In [1]: import numpy as np

In [2]: import numpy.linalg as la

In [3]: np.set_printoptions(precision=2, suppress=True, linewidth=200, sign=" ")

In [4]: J = np.loadtxt("data.csv", delimiter=",")

In [5]: print(J)
[[ 0.  0.  2.  0.  0.  0.]
 [ 0.  2.  0.  0.  0.  0.]
 [ 0.  0.  0.  0.  3.  0.]
 [ 0.  0.  0.  0.  0.  2.]
 [ 3.  0.  0.  0.  0.  0.]
 [ 0.  0.  0.  3.  0.  0.]]

In [6]: u = np.array([2, 1, 2, 2, -1, 2])

In [7]: M2 = J + np.outer(u, np.eye(6)[1])

In [8]: print(round(la.det(M2) / la.det(J), 2), round(float(1 + la.solve(J, u)[1]), 2))
1.5 1.5

In [9]: print(la.matrix_rank(M2 - J))
1

In [10]: mat = np.loadtxt("x.csv", delimiter=",")

In [11]: print(mat)
[[ 4.  4.  0.  0.  4.  4.]
 [ 4.  8.  4.  2.  4.  4.]
 [ 0.  4.  4.  2.  0.  0.]
 [ 0.  2.  2.  1.  0.  0.]
 [ 4.  4.  0.  0.  4.  4.]
 [ 4.  4.  0.  0.  4.  4.]]

In [12]: w1 = np.array([[3, 2, 1, 0, 2],
    ...:     [0, 1, 0, 3, 0],
    ...:     [2, 1, 3, 0, 3],
    ...:     [1, 3, 3, 0, 2],
    ...:     [3, 0, 2, 1, 0],
    ...:     [2, 0, 1, 0, 0]])

In [13]: coef = np.array([3, -5, 3, 5, 4])

In [14]: H = np.maximum(mat @ w1 + coef, 0)

In [15]: print((H > 0).mean(axis=0))
[ 1.  1.  1.  1.  1.]

In [16]: W2 = np.array([[-2, 4, 3], [-2, 5, -3], [1, 3, 4], [-5, 1, -5], [-5, 4, -5]])

In [17]: print(w1 @ W2)
[[-19  33  -3]
 [-17   8 -18]
 [-18  34   0]
 [-15  36  -4]
 [ -9  19  12]
 [ -3  11  10]]

In [18]: print((H @ W2).round(6).argmax(axis=1))
[ 1  1  1  1  1  1]

In [19]: K = np.array([[-7, 5, -3, 1, -5],
    ...:     [5, -7, 5, -3, 1],
    ...:     [-3, 5, -7, 5, -3],
    ...:     [1, -3, 5, -7, 5],
    ...:     [-5, 1, -3, 5, -7]])

In [20]: x0 = np.array([0, 1, 2, 2, 2])

In [21]: y = K @ x0

In [22]: print(y)
[-9 -1 -5  3 -9]

In [23]: print(np.round(la.solve(K, K[:, 1]), 2) + 0)
[ 0.  1.  0.  0.  0.]

In [24]: print(np.round(la.solve(K.T, K[1]), 2) + 0)
[ 0.  1.  0.  0.  0.]
